% python3 -q
>>> import numpy as np
>>> from numpy import linalg as LA
>>> np.set_printoptions(suppress=True, linewidth=140)
>>> tidy = lambda a: np.round(a, 3) + 0
>>> J = np.array([[0, 0, 0, 0, 0],
...     [0, 0, 4, -4, 2],
...     [0, 0, 4, -4, 2],
...     [0, 0, 2, -2, 1]])
>>> J
array([[ 0,  0,  0,  0,  0],
       [ 0,  0,  4, -4,  2],
       [ 0,  0,  4, -4,  2],
       [ 0,  0,  2, -2,  1]])
>>> left, sv, vt = LA.svd(J)
>>> np.argmax(sv[:-1] / (sv[1:] + 1e-6)) + 1
np.int64(1)
>>> M2 = left[:, :1] @ np.diag(sv[:1]) @ vt[:1]
>>> M2
array([[ 0.,  0.,  0.,  0.,  0.],
       [ 0.,  0.,  4., -4.,  2.],
       [ 0.,  0.,  4., -4.,  2.],
       [ 0.,  0.,  2., -2.,  1.]])
>>> print(LA.matrix_rank(M2))
1
>>> np.abs(J).max()
np.int64(4)
>>> print(J.mean(axis=0))
[ 0.    0.    2.5  -2.5   1.25]
>>> np.count_nonzero(J)
np.int64(9)
>>> J.sum(axis=0)
array([  0,   0,  10, -10,   5])
>>> J - J[0]
array([[ 0,  0,  0,  0,  0],
       [ 0,  0,  4, -4,  2],
       [ 0,  0,  4, -4,  2],
       [ 0,  0,  2, -2,  1]])
>>> J.sum(axis=1)
array([0, 2, 2, 1])
>>> feats = np.load("m.npy")
>>> tidy(feats)
array([[0.171, 0.016, 0.14 , 0.016, 0.171, 0.078, 0.078, 0.171, 0.14 , 0.047, 0.171],
       [0.016, 0.001, 0.013, 0.001, 0.016, 0.007, 0.007, 0.016, 0.013, 0.004, 0.016],
       [0.14 , 0.013, 0.115, 0.013, 0.14 , 0.064, 0.064, 0.14 , 0.115, 0.038, 0.14 ],
       [0.016, 0.001, 0.013, 0.001, 0.016, 0.007, 0.007, 0.016, 0.013, 0.004, 0.016],
       [0.171, 0.016, 0.14 , 0.016, 0.171, 0.078, 0.078, 0.171, 0.14 , 0.047, 0.171],
       [0.078, 0.007, 0.064, 0.007, 0.078, 0.035, 0.035, 0.078, 0.064, 0.021, 0.078],
       [0.078, 0.007, 0.064, 0.007, 0.078, 0.035, 0.035, 0.078, 0.064, 0.021, 0.078],
       [0.171, 0.016, 0.14 , 0.016, 0.171, 0.078, 0.078, 0.171, 0.14 , 0.047, 0.171],
       [0.14 , 0.013, 0.115, 0.013, 0.14 , 0.064, 0.064, 0.14 , 0.115, 0.038, 0.14 ],
       [0.047, 0.004, 0.038, 0.004, 0.047, 0.021, 0.021, 0.047, 0.038, 0.013, 0.047],
       [0.171, 0.016, 0.14 , 0.016, 0.171, 0.078, 0.078, 0.171, 0.14 , 0.047, 0.171]])
>>> # applying it twice changes nothing
>>> left, sv, vt = LA.svd(feats)
>>> evecs = vt[:(sv > 1e-8).sum()]
>>> rng = np.random.default_rng(540)
>>> x0 = feats[3] + 5 * feats[0] + rng.integers(2) * np.eye(11)[8]
>>> print(tidy(x0))
[0.871 0.079 0.713 0.079 0.871 0.396 0.396 0.871 0.713 0.238 0.871]
>>> tidy(np.diag(evecs.T @ evecs))
array([0.171, 0.001, 0.115, 0.001, 0.171, 0.035, 0.035, 0.171, 0.115, 0.013, 0.171])
